$ python3 -q
>>> import numpy as np
>>> import numpy.linalg as la
>>> np.set_printoptions(precision=2, suppress=True, linewidth=160)
>>> J = np.load("arr.npy")
>>> J
array([[59,  2,  2, -1, -1],
       [ 1, 59, -1,  0,  0],
       [-2, -1, 60, -2,  1],
       [ 0,  0,  1, 61, -2],
       [ 2, -2,  2,  2, 58]])
>>> Q = J.astype(float).copy()
>>> for j in range(5):
...     Q[:, j] -= Q[:, :j] @ (Q[:, :j].T @ Q[:, j])
...     Q[:, j] /= la.norm(Q[:, j])
... 
>>> np.round(Q.T @ Q, 2) + 0
array([[1., 0., 0., 0., 0.],
       [0., 1., 0., 0., 0.],
       [0., 0., 1., 0., 0.],
       [0., 0., 0., 1., 0.],
       [0., 0., 0., 0., 1.]])
>>> Q.round(2) + 0
array([[ 1.  , -0.02,  0.03,  0.  , -0.04],
       [ 0.02,  1.  ,  0.02,  0.  ,  0.03],
       [-0.03, -0.02,  1.  , -0.02, -0.03],
       [ 0.  ,  0.  ,  0.02,  1.  , -0.03],
       [ 0.03, -0.04,  0.03,  0.03,  1.  ]])
>>> rng = np.random.default_rng(35)
>>> idx = rng.permutation(5)
>>> idx
array([1, 2, 0, 3, 4])
>>> Y = Q[idx][:, idx]
>>> round(float(la.det(Y)), 2), round(float(la.det(Q[idx])), 2)
(1.0, 1.0)
>>> Y.round(2) + 0
array([[ 1.  ,  0.02,  0.02,  0.  ,  0.03],
       [-0.02,  1.  , -0.03, -0.02, -0.03],
       [-0.02,  0.03,  1.  ,  0.  , -0.04],
       [ 0.  ,  0.02,  0.  ,  1.  , -0.03],
       [-0.04,  0.03,  0.03,  0.03,  1.  ]])
>>> W0 = np.loadtxt("x.csv", delimiter=",")
>>> W0
array([[ 0.,  1.,  3.,  3.,  2.],
       [ 2., 13.,  0.,  3.,  2.],
       [ 1.,  1., 13.,  3.,  2.],
       [ 2.,  0.,  0.,  6.,  3.],
       [ 3.,  3.,  2.,  2., 12.]])
>>> np.round(la.norm(W0, "nuc"), 2)
np.float64(47.0)
>>> la.norm(W0, axis=1)
array([ 4.8 , 13.64, 13.56,  7.  , 13.04])
>>> np.round(la.norm(W0[1] - W0[4]), 2)
np.float64(14.35)
>>> la.norm(W0, axis=0)
array([ 4.24, 13.42, 13.49,  8.19, 12.85])
>>> round(la.norm(W0[1], 1), 2), np.round(la.norm(W0[1], np.inf), 2)
(np.float64(20.0), np.float64(13.0))
>>> vec = np.array([1, 1, -1, -2, 0])
>>> target = W0 @ vec
>>> target
array([ -8.,   9., -17., -10.,   0.])
>>> np.round(la.solve(W0, target + W0[:, 1]), 2) + 0
array([ 1.,  2., -1., -2.,  0.])
>>> np.round(la.solve(W0, -2 * target), 2) + 0
array([-2., -2.,  2.,  4.,  0.])
>>> np.round(la.solve(W0, W0[:, 4]), 2) + 0
array([0., 0., 0., 0., 1.])
>>> E = np.load("run7.npy")
>>> E
array([[16,  3,  2,  3],
       [ 3, 40,  2,  0],
       [ 3,  3, 46,  2],
       [ 1,  2,  2, 25]])
>>> Y = np.array([[3, -3], [-1, 2]])
>>> C = np.kron(Y, E)
>>> C.shape
(8, 8)
>>> Q, V = la.qr(E[:, :3])[0], la.qr(E[:, 3:])[0]
>>> sig = la.svd(Q.T @ V, compute_uv=False)
>>> np.degrees(np.arccos(sig.clip(0, 1)))
array([78.04])
>>> (sig > 0.9).sum()
np.int64(0)
>>> sig
array([0.21])
>>> P = np.triu(np.array([[-2, 5, 7, -6], [-3, 7, -5, -6], [-4, -7, 9, -2], [5, -3, 4, -8]]), 1) + np.eye(4)
>>> Y = P @ E @ la.inv(P)
>>> np.poly(Y)
array([      1.,    -127.,    5738., -108167.,  711834.])
>>> np.round(la.det(Y), 2)
np.float64(711834.0)
>>> ev, V = la.eig(E)
>>> ev
array([15.3 , 47.48, 39.26, 24.95])
>>> np.sort(la.eigvals(E.T))
array([15.3 , 24.95, 39.26, 47.48])
>>> Y = E + rng.integers(-2, 3, (4, 3)) @ rng.integers(-2, 3, (3, 4))
>>> Y
array([[16,  9,  5,  4],
       [-1, 36, -4, 10],
       [ 1, -3, 41,  7],
       [ 0,  4,  2, 25]])
>>> np.round(la.svd(Y - E, compute_uv=False), 2) + 0
array([16.16,  6.8 ,  1.27,  0.  ])
>>> np.abs(Y - E).sum(axis=1)
array([10, 24, 18,  3])
>>> M = np.loadtxt("a.csv", delimiter=",")
>>> M
array([[-22.87, -19.34, -19.68],
       [-17.76, -15.02, -13.09],
       [-16.75, -14.16, -11.86],
       [-11.92, -10.1 ,  -6.44],
       [-11.02,  -9.35,  -5.53],
       [ -6.49,  -5.57,  -1.62],
       [ -1.56,  -1.42,   0.45],
       [ -0.78,  -0.73,   0.35],
       [ -0.6 ,  -0.57,   0.3 ],
       [ -0.47,  -0.45,   0.25],
       [ -0.31,  -0.3 ,   0.17],
       [ -0.04,  -0.04,   0.03],
       [  0.46,   0.5 ,  -0.39],
       [  0.5 ,   0.55,  -0.43],
       [  0.57,   0.63,  -0.51],
       [  0.67,   0.76,  -0.62],
       [  0.75,   0.88,  -0.72],
       [  0.88,   1.14,  -0.88],
       [  0.9 ,   1.2 ,  -0.9 ],
       [  0.93,   1.29,  -0.91],
       [  1.  ,   1.95,  -0.12],
       [  1.01,   2.44,   1.32],
       [  1.02,   2.64,   2.03],
       [  1.13,   3.4 ,   4.96],
       [  1.16,   3.56,   5.64],
       [  1.2 ,   3.73,   6.32],
       [  1.25,   3.92,   7.11],
       [  1.71,   5.28,  12.93],
       [  1.81,   5.54,  14.02]])
>>> gram = np.cov(M, rowvar=False)
>>> np.argwhere(np.triu(np.abs(np.corrcoef(M.T)) > 0.8, 1))
array([[0, 1],
       [0, 2],
       [1, 2]])
>>> np.polyfit(M[:, 1], M[:, 0], 1)
array([ 1.05, -1.18])
>>> np.argsort(-M.std(axis=0).round(6), kind="stable")
array([2, 0, 1])
>>> np.corrcoef(M.T)
array([[1.  , 0.98, 0.85],
       [0.98, 1.  , 0.92],
       [0.85, 0.92, 1.  ]])
>>> Y = np.c_[M[:, :2] @ np.array([[-2, 0], [-1, 0]]), np.array([1, 1, 1, 1, 0, 2, 1, 0, 2, 0, 0, 1, 1, 1, 2, 1, 1, 0, 2, 2, 1, 0, 1, 0, 1, 0, 0, 1, 2])]
>>> Y
array([[65.08,  0.  ,  1.  ],
       [50.54,  0.  ,  1.  ],
       [47.66,  0.  ,  1.  ],
       [33.94,  0.  ,  1.  ],
       [31.39,  0.  ,  0.  ],
       [18.55,  0.  ,  2.  ],
       [ 4.54,  0.  ,  1.  ],
       [ 2.29,  0.  ,  0.  ],
       [ 1.77,  0.  ,  2.  ],
       [ 1.39,  0.  ,  0.  ],
       [ 0.92,  0.  ,  0.  ],
       [ 0.12,  0.  ,  1.  ],
       [-1.42,  0.  ,  1.  ],
       [-1.55,  0.  ,  1.  ],
       [-1.77,  0.  ,  2.  ],
       [-2.1 ,  0.  ,  1.  ],
       [-2.38,  0.  ,  1.  ],
       [-2.9 ,  0.  ,  0.  ],
       [-3.  ,  0.  ,  2.  ],
       [-3.15,  0.  ,  2.  ],
       [-3.95,  0.  ,  1.  ],
       [-4.46,  0.  ,  0.  ],
       [-4.68,  0.  ,  1.  ],
       [-5.66,  0.  ,  0.  ],
       [-5.88,  0.  ,  1.  ],
       [-6.13,  0.  ,  0.  ],
       [-6.42,  0.  ,  0.  ],
       [-8.7 ,  0.  ,  1.  ],
       [-9.16,  0.  ,  2.  ]])
>>> la.matrix_rank(np.c_[M, Y])
np.int64(4)
>>> np.round(la.lstsq(M, Y[:, 0])[0], 2) + 0
array([-2., -1.,  0.])
>>> np.round(la.norm(Y - M @ la.lstsq(M, Y)[0], axis=0), 2) + 0
array([0.  , 0.  , 5.23])
>>> Xs = M - M.mean(axis=0)
>>> Uu, sig, VT = la.svd(Xs, full_matrices=False)
>>> np.abs(VT[0]).argmax()
np.int64(0)
>>> np.abs(Uu[:, 0]).argmax()
np.int64(0)
>>> (np.sign(Uu[:, 0]) == np.sign(Uu[0, 0])).astype(int)
array([1, 1, 1, 1, 1, 1, 0, 0, 0, 0, 0, 0, 0, 0, 0, 0, 0, 0, 0, 0, 0, 0, 0, 0, 0, 0, 0, 0, 0])
>>> np.abs(VT[-1])
array([0.56, 0.8 , 0.21])
>>> feats = np.load("block13.npy")
>>> feats
array([[3.95, 4.92, 1.98],
       [3.96, 5.02, 1.97],
       [4.07, 5.04, 2.03],
       [4.01, 5.04, 1.93],
       [3.93, 4.98, 2.11],
       [3.9 , 4.92, 2.04],
       [3.96, 5.  , 1.99],
       [4.05, 5.09, 1.94],
       [4.05, 4.97, 1.96],
       [4.05, 5.09, 1.92],
       [4.04, 4.99, 2.04],
       [3.96, 5.04, 2.02],
       [3.96, 4.97, 1.98],
       [2.09, 2.04, 5.01],
       [2.02, 2.02, 4.98],
       [2.  , 2.01, 5.04],
       [2.03, 1.99, 4.95],
       [2.05, 2.02, 4.97],
       [2.08, 2.07, 5.02],
       [1.97, 1.97, 4.96],
       [1.96, 1.96, 4.97],
       [1.98, 1.95, 5.02],
       [1.95, 2.04, 5.02],
       [2.01, 1.97, 4.92],
       [2.15, 2.18, 5.01],
       [2.  , 1.98, 4.94]])
>>> vec = np.array([0, -2, 0])
>>> target = feats @ vec
>>> np.round(la.solve(feats.T @ feats, feats.T @ target), 2) + 0
array([ 0., -2.,  0.])
>>> np.round(la.pinv(feats) @ feats, 2) + 0
array([[1., 0., 0.],
       [0., 1., 0.],
       [0., 0., 1.]])
>>> target = target + 0.02 * rng.normal(size=26)
>>> target
array([ -9.84, -10.03, -10.09, -10.1 ,  -9.95,  -9.82, -10.02, -10.19,  -9.95, -10.2 , -10.  , -10.08,  -9.97,  -4.04,  -4.07,  -4.03,  -3.94,  -4.05,  -4.14,
        -3.93,  -3.89,  -3.92,  -4.05,  -3.96,  -4.32,  -3.94])
>>> beta, *_ = la.lstsq(feats, target)
>>> beta.round()
array([-0., -2.,  0.])
>>> beta
array([-0.12, -1.91,  0.02])
>>> [round(float(la.norm(la.solve(feats.T @ feats + lam * np.eye(3), feats.T @ target))), 2) for lam in (0, 1, 10, 100)]
[1.92, 1.59, 1.55, 1.26]
